$ python -q
>>> import numpy as np
>>> np.set_printoptions(suppress=True, linewidth=200)
>>> def tidy(a):
...     return np.round(a, 1) + 0
... 
>>> m1 = np.array([[-3, -2, -1, 0, 1, 2, 3],
...     [4, 5, 6, 7, 8, 9, 10],
...     [11, 12, 13, 14, 15, 16, 17],
...     [18, 19, 20, 21, 22, 23, 24],
...     [25, 26, 27, 28, 29, 30, 31],
...     [32, 33, 34, 35, 36, 37, 38],
...     [39, 40, 41, 42, 43, 44, 45],
...     [46, 47, 48, 49, 50, 51, 52]])
>>> left, sigma, Vt = np.linalg.svd(m1)
>>> tidy(sigma)
array([219.5,   8.2,   0. ,   0. ,   0. ,   0. ,   0. ])
>>> M2 = left[:, :2] @ np.diag(sigma[:2]) @ Vt[:2]
>>> tidy(M2)
array([[-3., -2., -1.,  0.,  1.,  2.,  3.],
       [ 4.,  5.,  6.,  7.,  8.,  9., 10.],
       [11., 12., 13., 14., 15., 16., 17.],
       [18., 19., 20., 21., 22., 23., 24.],
       [25., 26., 27., 28., 29., 30., 31.],
       [32., 33., 34., 35., 36., 37., 38.],
       [39., 40., 41., 42., 43., 44., 45.],
       [46., 47., 48., 49., 50., 51., 52.]])
>>> np.linalg.matrix_rank(m1, rtol=0.05)
np.int64(1)
>>> np.linalg.matrix_rank(M2)
np.int64(2)
>>> tidy(m1 @ np.linalg.pinv(m1) @ m1)
array([[-3., -2., -1.,  0.,  1.,  2.,  3.],
       [ 4.,  5.,  6.,  7.,  8.,  9., 10.],
       [11., 12., 13., 14., 15., 16., 17.],
       [18., 19., 20., 21., 22., 23., 24.],
       [25., 26., 27., 28., 29., 30., 31.],
       [32., 33., 34., 35., 36., 37., 38.],
       [39., 40., 41., 42., 43., 44., 45.],
       [46., 47., 48., 49., 50., 51., 52.]])
>>> try:
...     np.linalg.inv(m1)
... except np.linalg.LinAlgError as e:
...     print(e)
... 
Last 2 dimensions of the array must be square
>>> arr = np.load("test0.npy")
>>> arr
array([[-10.7, -20.1,  -4.7,  -4.2,   5.9,  17.7,   0.5],
       [  8.2,   2.6,   2.5,   6.8,  -0.7,  -6.3,   4.4],
       [ -9.8,  -7.7,   4.1,  -7.1,  -2.7,  -2.2,   0.7],
       [  0.5,   6.2,  14.9,   4.2,  -1.3,  -0.5,   0.4],
       [-11.7,   7.6,  13.2,   3.1,   1.6, -24.2,  -1.9],
       [  8.7,  -5.3,   1.8,  -6.7,   1.2, -17.6,  -0.2],
       [  1.6,   5.9,  -9.1,  -0.4,   2.7,   5.2,   0.3],
       [ 21.3,  -4.6,   5. ,  -1. ,   0.8,  35.4,   6.1],
       [-15.9,  13.6,   0.3,  -0.7,  -3.6,   1.9,  -5.1],
       [ -4.2,  -3.6,   7.5,   7.5,   4.4,  11.8,  -2. ],
       [  1.9,   5.4,   5.8,   3.4,  -5.3, -22.1,   3.4],
       [-11.4,  -5.2,   2.4,   4.3,  -6.7,  20. ,   1.7],
       [  6.7, -15.4,  11. ,   3. ,  -4.3,  -9.3,   2.8],
       [-18.4,  39.5,   2.9,   4.3,  -4.2,  -5.1,   0.3],
       [ -1.4,   8.8,  -7.5,  -3.2,  -6.2,  18.3,  -1.8],
       [ -8.1,  -2.8,  -2.6,   0. ,   5. ,  -6.7,   3.4],
       [ -1.2,   8. ,  -0.6,  -3.5,  -4.1,   4.9,   1.5]])
>>> Ac = arr - arr.mean(axis=0)
>>> left, sigma, Vt = np.linalg.svd(Ac, full_matrices=False)
>>> tidy(sigma ** 2 / (sigma ** 2).sum())
array([0.5, 0.3, 0.1, 0.1, 0. , 0. , 0. ])
>>> np.linalg.matrix_rank(Ac)
np.int64(7)
>>> tidy(np.abs(Vt[-1]))
array([0.2, 0.1, 0.1, 0.2, 0.1, 0. , 0.9])
>>> print(np.searchsorted(np.cumsum(sigma ** 2) / (sigma ** 2).sum(), 0.9) + 1)
4
>>> np.abs(left[:, 0]).argmax()
np.int64(7)
>>> rng = np.random.default_rng(98231)
>>> M2 = arr + rng.integers(-2, 3, (17, 4)) @ rng.integers(-2, 3, (4, 7))
>>> tidy(M2)
array([[-12.7, -25.1,  -6.7,  -5.2,   9.9,  14.7,  -1.5],
       [  7.2,  -4.4,   7.5,  -1.2,   1.3,  -3.3,   3.4],
       [ -8.8,  -4.7,  -3.9,  -1.1,  -1.7,  -6.2,   1.7],
       [  1.5,   8.2,  11.9,   7.2,  -2.3,  -1.5,   2.4],
       [ -7.7,   5.6,   7.2,   1.1,   1.6, -22.2,   4.1],
       [  6.7,  -1.3,   1.8,  -2.7,   2.2, -20.6,  -5.2],
       [  2.6,   4.9,  -9.1,  -0.4,   0.7,   6.2,   4.3],
       [ 24.3,  -2.6,   5. ,   0. ,  -4.2,  38.4,  13.1],
       [-15.9,  14.6,   7.3,  -3.7,  -6.6,   5.9,  -5.1],
       [ -6.2,  -7.6,  13.5,   1.5,   6.4,  13.8,  -6. ],
       [  1.9,   7.4,   5.8,   7.4,  -8.3, -23.1,   6.4],
       [-12.4,  -2.2,   0.4,  12.3,  -9.7,  16. ,   4.7],
       [  7.7,  -6.4,   8. ,  11. ,  -7.3, -11.3,   2.8],
       [-14.4,  43.5,  -0.1,   8.3, -10.2,  -3.1,   9.3],
       [ -3.4,   6.8,  -4.5,   0.8, -10.2,  16.3,   3.2],
       [ -7.1,  -5.8,  -0.6,  -8. ,   8. ,  -2.7,   0.4],
       [ -4.2,   6. ,   0.4,  -6.5,   1.9,   2.9,  -7.5]])
>>> np.abs(M2 - arr).sum(axis=1)
array([19., 27., 24., 13., 22., 19.,  9., 21., 18., 26., 13., 24., 26., 32., 22., 24., 26.])
>>> print(tidy(np.linalg.svd(M2 - arr, compute_uv=False)))
[31.2 20.5 14.  10.3  0.   0.   0. ]
>>> Ac = M2 - M2.mean(axis=1)
Traceback (most recent call last):
  File "<python-input-26>", line 1, in <module>
    Ac = M2 - M2.mean(axis=1)
         ~~~^~~~~~~~~~~~~~~~~
ValueError: operands could not be broadcast together with shapes (17,7) (17,) 
>>> Ac = M2 - M2.mean(axis=0)
>>> left, sigma, Vt = np.linalg.svd(Ac, full_matrices=False)
>>> tidy((sigma ** 2).sum() ** 2 / (sigma ** 4).sum())
np.float64(3.5)
>>> tidy(sigma)
array([68.3, 56.4, 42.9, 26.5, 24.9, 14.2,  9.5])
>>> tidy(Vt[0] * np.sign(Vt[0, np.abs(Vt[0]).argmax()]))
array([ 0.2, -0.5, -0.1, -0.1,  0.1,  0.8,  0. ])
>>> np.searchsorted(np.cumsum(sigma ** 2) / (sigma ** 2).sum(), 0.9) + 1
np.int64(4)
>>> np.linalg.matrix_rank(Ac)
np.int64(7)
>>> u = np.array([1, -1])
>>> tidy(np.cross(arr[0, :3], arr[6, :3]))
array([ 210.6, -104.9,  -31. ])
>>> np.polyval(u, arr[0])
array([-11.7, -21.1,  -5.7,  -5.2,   4.9,  16.7,  -0.5])
>>> z = arr[:, 2] > np.median(arr[:, 2])
>>> u = arr[z].mean(axis=0) - arr[~z].mean(axis=0)
>>> tidy((((arr - arr.mean(axis=0)) @ u > 0) == z).mean())
np.float64(0.7)
>>> z.astype(int)
array([0, 0, 1, 1, 1, 0, 0, 1, 0, 1, 1, 0, 1, 1, 0, 0, 0])
>>> print(((arr - arr.mean(axis=0)) @ u > 0).astype(int))
[0 1 0 1 1 1 0 0 0 0 1 0 1 1 0 0 0]
>>> feats = np.loadtxt("layer0.csv", delimiter=",")
>>> tidy(feats)
array([[ 0.2,  0.1, -0.1,  0.1,  0.2,  0.3,  0.1],
       [ 0.1,  0. ,  0. ,  0. ,  0.1,  0.1,  0. ],
       [-0.1,  0. ,  0. ,  0. , -0.1, -0.1,  0. ],
       [ 0.1,  0. ,  0. ,  0. ,  0.1,  0.1,  0. ],
       [ 0.2,  0.1, -0.1,  0.1,  0.2,  0.3,  0.1],
       [ 0.3,  0.1, -0.1,  0.1,  0.3,  0.5,  0.1],
       [ 0.1,  0. ,  0. ,  0. ,  0.1,  0.1,  0. ]])
>>> x = np.array([2, -1, -2, -2, -3, 0, 3])
>>> (feats @ x).argmax()
np.int64(2)
>>> print(np.linalg.norm(feats @ x) <= np.linalg.norm(feats, 2) * np.linalg.norm(x) + 1e-9)
True
>>> tidy(feats @ (2 * x))
array([-0.1,  0. ,  0. ,  0. , -0.1, -0.2,  0. ])
>>> tidy((feats * x).sum(axis=1))
array([-0.1,  0. ,  0. ,  0. , -0.1, -0.1,  0. ])
>>> z = rng.permutation(7)
>>> z
array([3, 6, 2, 4, 5, 1, 0])
>>> M2 = feats[z][:, z]
>>> np.trace(M2)
np.float64(1.0)
>>> np.allclose(M2, feats)
False
>>> tidy(np.diag(M2))
array([0. , 0. , 0. , 0.2, 0.5, 0. , 0.2])
>>> left, sigma, Vt = np.linalg.svd(feats)
>>> tidy(sigma)
array([1., 0., 0., 0., 0., 0., 0.])
>>> M2 = left[:, :1] @ np.diag(sigma[:1]) @ Vt[:1]
>>> print(tidy(np.linalg.norm(feats - M2, 2)), tidy(sigma[1]))
0.0 0.0
>>> tidy(M2)
array([[ 0.2,  0.1, -0.1,  0.1,  0.2,  0.3,  0.1],
       [ 0.1,  0. ,  0. ,  0. ,  0.1,  0.1,  0. ],
       [-0.1,  0. ,  0. ,  0. , -0.1, -0.1,  0. ],
       [ 0.1,  0. ,  0. ,  0. ,  0.1,  0.1,  0. ],
       [ 0.2,  0.1, -0.1,  0.1,  0.2,  0.3,  0.1],
       [ 0.3,  0.1, -0.1,  0.1,  0.3,  0.5,  0.1],
       [ 0.1,  0. ,  0. ,  0. ,  0.1,  0.1,  0. ]])
>>> np.linalg.matrix_rank(M2)
np.int64(1)
>>> x = np.array([5, 2, -3, 2, 1, 5, -5])
>>> tidy((x - feats @ x) @ (feats @ x))
np.float64(0.0)
>>> tidy(feats @ x)
array([ 2.9,  1. , -1. ,  1. ,  2.9,  4.8,  1. ])
>>> A = np.loadtxt("x.csv", delimiter=",")
>>> A
array([[ 1.,  1.,  0.,  0.,  0.],
       [ 1.,  2.,  1.,  2.,  0.],
       [ 2.,  3.,  2.,  2.,  1.],
       [ 4.,  4.,  4.,  4.,  3.],
       [ 6.,  4.,  6.,  5.,  5.],
       [ 7.,  5.,  6.,  5.,  7.],
       [ 7.,  5.,  8.,  7.,  9.],
       [ 9.,  7.,  9.,  9.,  9.],
       [11.,  8., 10., 11., 11.],
       [13.,  8., 10., 11., 11.],
       [15.,  8., 10., 12., 13.],
       [16.,  9., 10., 13., 14.],
       [16., 11., 10., 15., 15.],
       [16., 12., 12., 17., 15.],
       [18., 14., 13., 17., 17.],
       [20., 16., 15., 18., 17.],
       [21., 17., 16., 20., 19.],
       [22., 18., 17., 22., 21.],
       [24., 19., 19., 22., 22.],
       [24., 19., 21., 23., 24.],
       [26., 19., 23., 23., 26.],
       [26., 20., 25., 23., 27.],
       [28., 21., 25., 23., 29.],
       [30., 22., 26., 24., 30.],
       [30., 22., 26., 24., 32.],
       [32., 23., 28., 24., 34.],
       [34., 23., 29., 25., 35.],
       [36., 25., 29., 25., 36.],
       [36., 27., 30., 27., 37.],
       [38., 29., 32., 28., 39.]])
>>> x = np.array([2, 1, 3, 1, 0])
>>> rhs = A @ x
>>> coef, lr = np.zeros(5), 1 / np.linalg.norm(A, 2) ** 2
>>> for i in range(3):
...     coef -= lr * A.T @ (A @ coef - rhs)
...     if i % 1 == 0: print(i, round(np.linalg.norm(A @ coef - rhs), 1))
... 
0 9.8
1 9.8
2 9.8
>>> tidy(coef)
array([1.5, 1.1, 1.3, 1.3, 1.5])
>>> left, sigma = np.linalg.svd(A)
Traceback (most recent call last):
  File "<python-input-71>", line 1, in <module>
    left, sigma = np.linalg.svd(A)
    ^^^^^^^^^^^
ValueError: too many values to unpack (expected 2)
>>> left, sigma, Vt = np.linalg.svd(A, full_matrices=False)
>>> left.shape, sigma.shape, Vt.shape
((30, 5), (5,), (5, 5))
>>> print(tidy(np.cumsum(sigma ** 2) / np.sum(sigma ** 2)))
[1. 1. 1. 1. 1.]
>>> np.abs(left[:, 0]).round(6).argmax()
np.int64(29)
>>> tidy(np.sqrt((sigma ** 2).sum())), tidy(np.linalg.norm(A))
(np.float64(238.4), np.float64(238.4))
>>> tidy(left.T @ left)
array([[1., 0., 0., 0., 0.],
       [0., 1., 0., 0., 0.],
       [0., 0., 1., 0., 0.],
       [0., 0., 0., 1., 0.],
       [0., 0., 0., 0., 1.]])
>>> z = rng.permutation(7)
>>> M2 = arr[:, z] * rng.choice([-1, 1], 7)
>>> M2
array([[ -5.9, -10.7, -20.1, -17.7,  -4.7,   4.2,   0.5],
       [  0.7,   8.2,   2.6,   6.3,   2.5,  -6.8,   4.4],
       [  2.7,  -9.8,  -7.7,   2.2,   4.1,   7.1,   0.7],
       [  1.3,   0.5,   6.2,   0.5,  14.9,  -4.2,   0.4],
       [ -1.6, -11.7,   7.6,  24.2,  13.2,  -3.1,  -1.9],
       [ -1.2,   8.7,  -5.3,  17.6,   1.8,   6.7,  -0.2],
       [ -2.7,   1.6,   5.9,  -5.2,  -9.1,   0.4,   0.3],
       [ -0.8,  21.3,  -4.6, -35.4,   5. ,   1. ,   6.1],
       [  3.6, -15.9,  13.6,  -1.9,   0.3,   0.7,  -5.1],
       [ -4.4,  -4.2,  -3.6, -11.8,   7.5,  -7.5,  -2. ],
       [  5.3,   1.9,   5.4,  22.1,   5.8,  -3.4,   3.4],
       [  6.7, -11.4,  -5.2, -20. ,   2.4,  -4.3,   1.7],
       [  4.3,   6.7, -15.4,   9.3,  11. ,  -3. ,   2.8],
       [  4.2, -18.4,  39.5,   5.1,   2.9,  -4.3,   0.3],
       [  6.2,  -1.4,   8.8, -18.3,  -7.5,   3.2,  -1.8],
       [ -5. ,  -8.1,  -2.8,   6.7,  -2.6,  -0. ,   3.4],
       [  4.1,  -1.2,   8. ,  -4.9,  -0.6,   3.5,   1.5]])
>>> left, _, Vt = np.linalg.svd(arr.T @ M2)
>>> z
array([4, 0, 1, 5, 2, 3, 6])
